In [1]: import numpy as np

In [2]: np.set_printoptions(precision=3, suppress=True, linewidth=200)

In [3]: rnd = lambda a: np.round(a, 3) + 0

In [4]: q, _ = np.linalg.qr(np.array([[-0.5, 2.1, -0.3], [0.5, 0.1, 0.4], [0.4, -0.1, -1.3]]))

In [5]: M = -3 * q

In [6]: rnd(M)
Out[6]: 
array([[ 1.846,  2.356, -0.199],
       [-1.846,  1.594,  1.746],
       [-1.477,  0.952, -2.431]])

In [7]: rng = np.random.default_rng(167043)

In [8]: idx = rng.permutation(3)

In [9]: idx
Out[9]: array([2, 0, 1])

In [10]: A2 = M[idx][:, idx]

In [11]: print(rnd(np.diag(A2)))
[-2.431  1.846  1.594]

In [12]: rnd(np.linalg.det(A2)), rnd(np.linalg.det(M[idx]))
Out[12]: (np.float64(-27.0), np.float64(-27.0))

In [13]: rnd(A2)
Out[13]: 
array([[-2.431, -1.477,  0.952],
       [-0.199,  1.846,  2.356],
       [ 1.746, -1.846,  1.594]])

In [14]: rnd(np.sort(np.abs(np.linalg.eigvals(A2))))
Out[14]: array([3., 3., 3.])

In [15]: rnd(np.linalg.pinv(A2))
Out[15]: 
array([[-0.27 , -0.022,  0.194],
       [-0.164,  0.205, -0.205],
       [ 0.106,  0.262,  0.177]])

In [16]: rnd(A2[:, 2] @ A2[:, 0])
Out[16]: np.float64(0.0)

In [17]: rnd(A2.T @ A2)
Out[17]: 
array([[9., 0., 0.],
       [0., 9., 0.],
       [0., 0., 9.]])

In [18]: rnd(A2 @ A2.T)
Out[18]: 
array([[9., 0., 0.],
       [0., 9., 0.],
       [0., 0., 9.]])

In [19]: rnd(np.linalg.svd(M, compute_uv=False))
Out[19]: array([3., 3., 3.])

In [20]: rnd(M.T @ M)
Out[20]: 
array([[9., 0., 0.],
       [0., 9., 0.],
       [0., 0., 9.]])

In [21]: rnd(M[:, 1] @ M[:, 2])
Out[21]: np.float64(0.0)

In [22]: rnd(M @ M.T)
Out[22]: 
array([[9., 0., 0.],
       [0., 9., 0.],
       [0., 0., 9.]])

In [23]: rnd(np.linalg.norm(M, axis=0))
Out[23]: array([3., 3., 3.])

In [24]: A2 = M / np.sqrt((M ** 2).mean(axis=1, keepdims=True))

In [25]: np.linalg.matrix_rank(M - M.mean(axis=1, keepdims=True))
Out[25]: np.int64(2)

In [26]: np.linalg.matrix_rank(A2) == np.linalg.matrix_rank(M)
Out[26]: np.True_

In [27]: M.shape
Out[27]: (3, 3)

In [28]: rnd(M.sum(axis=1))
Out[28]: array([ 4.004,  1.494, -2.956])

In [29]: np.count_nonzero(M)
Out[29]: np.int64(9)

In [30]: rnd(M.mean(axis=0))
Out[30]: array([-0.492,  1.634, -0.295])

In [31]: rnd(np.abs(M).max())
Out[31]: np.float64(2.431)

In [32]: np.unravel_index(np.abs(M).argmax(), M.shape)
Out[32]: (np.int64(2), np.int64(2))

In [33]: A = np.loadtxt("sample10.csv", delimiter=",")

In [34]: rnd(A)
Out[34]: 
array([[1.   , 0.   , 0.   , 0.   , 0.   ],
       [0.   , 0.667, 0.   , 0.333, 0.   ],
       [0.   , 0.   , 1.   , 0.   , 0.   ],
       [0.   , 0.   , 0.   , 1.   , 0.   ],
       [0.   , 0.333, 0.   , 0.333, 0.333]])

In [35]: vec = np.array([2, 0, 0, 0, 3])

In [36]: target = A @ vec

In [37]: c, lr = np.zeros(5), 1 / np.linalg.norm(A, 2) ** 2

In [38]: for i in range(50):
    ...:     c -= lr * A.T @ (A @ c - target)
    ...:     if i % 10 == 0: print(i, round(np.linalg.norm(A @ c - target), 3))
    ...: 
0 0.996
10 0.426
20 0.227
30 0.121
40 0.065

In [39]: rnd(c)
Out[39]: array([2.   , 0.026, 0.   , 0.004, 2.876])

In [40]: J = np.loadtxt("block11.csv", delimiter=",")

In [41]: J
Out[41]: 
array([[-3.479, -6.943,  0.   , -6.943],
       [-3.074, -6.093,  0.   , -6.093],
       [-2.963, -5.856,  0.   , -5.856],
       [-2.671, -5.219,  0.   , -5.219],
       [-2.548, -4.947,  0.   , -4.947],
       [-2.199, -4.15 ,  0.   , -4.15 ],
       [-2.058, -3.818,  0.   , -3.818],
       [-1.636, -2.774,  0.   , -2.774],
       [-1.338, -1.982,  0.   , -1.982],
       [-1.247, -1.726,  0.   , -1.726],
       [-1.103, -1.309,  0.   , -1.309],
       [-0.817, -0.473,  0.   , -0.473],
       [-0.745, -0.305,  0.   , -0.305],
       [-0.642, -0.143,  0.   , -0.143],
       [-0.634, -0.134,  0.   , -0.134],
       [-0.328, -0.008,  0.   , -0.008],
       [ 0.009,  0.   ,  0.   ,  0.   ],
       [ 0.057,  0.   ,  0.   ,  0.   ],
       [ 0.243,  0.001,  0.   ,  0.001],
       [ 0.311,  0.003,  0.   ,  0.003],
       [ 0.582,  0.012,  0.   ,  0.012],
       [ 0.96 ,  0.04 ,  0.   ,  0.04 ],
       [ 3.562,  0.559,  0.   ,  0.559],
       [ 4.765,  0.923,  0.   ,  0.923],
       [14.136,  4.934,  0.   ,  4.934],
       [17.063,  6.429,  0.   ,  6.429]])

In [42]: U, sig, Vt = np.linalg.svd(J)

In [43]: np.argmax(sig[:-1] / (sig[1:] + 1e-6)) + 1
Out[43]: np.int64(2)

In [44]: A2 = U[:, :2] @ np.diag(sig[:2]) @ Vt[:2]

In [45]: np.linalg.matrix_rank(A2)
Out[45]: np.int64(2)

In [46]: rnd(np.abs(J - A2).max())
Out[46]: np.float64(0.0)

In [47]: np.linalg.matrix_rank(J, rtol=0.05)
Out[47]: np.int64(2)

In [48]: print(rnd(A2))
[[-3.479 -6.943  0.    -6.943]
 [-3.074 -6.093  0.    -6.093]
 [-2.963 -5.856  0.    -5.856]
 [-2.671 -5.219  0.    -5.219]
 [-2.548 -4.947  0.    -4.947]
 [-2.199 -4.15   0.    -4.15 ]
 [-2.058 -3.818  0.    -3.818]
 [-1.636 -2.774  0.    -2.774]
 [-1.338 -1.982  0.    -1.982]
 [-1.247 -1.726  0.    -1.726]
 [-1.103 -1.309  0.    -1.309]
 [-0.817 -0.473  0.    -0.473]
 [-0.745 -0.305  0.    -0.305]
 [-0.642 -0.143  0.    -0.143]
 [-0.634 -0.134  0.    -0.134]
 [-0.328 -0.008  0.    -0.008]
 [ 0.009  0.     0.     0.   ]
 [ 0.057  0.     0.     0.   ]
 [ 0.243  0.001  0.     0.001]
 [ 0.311  0.003  0.     0.003]
 [ 0.582  0.012  0.     0.012]
 [ 0.96   0.04   0.     0.04 ]
 [ 3.562  0.559  0.     0.559]
 [ 4.765  0.923  0.     0.923]
 [14.136  4.934  0.     4.934]
 [17.063  6.429  0.     6.429]]
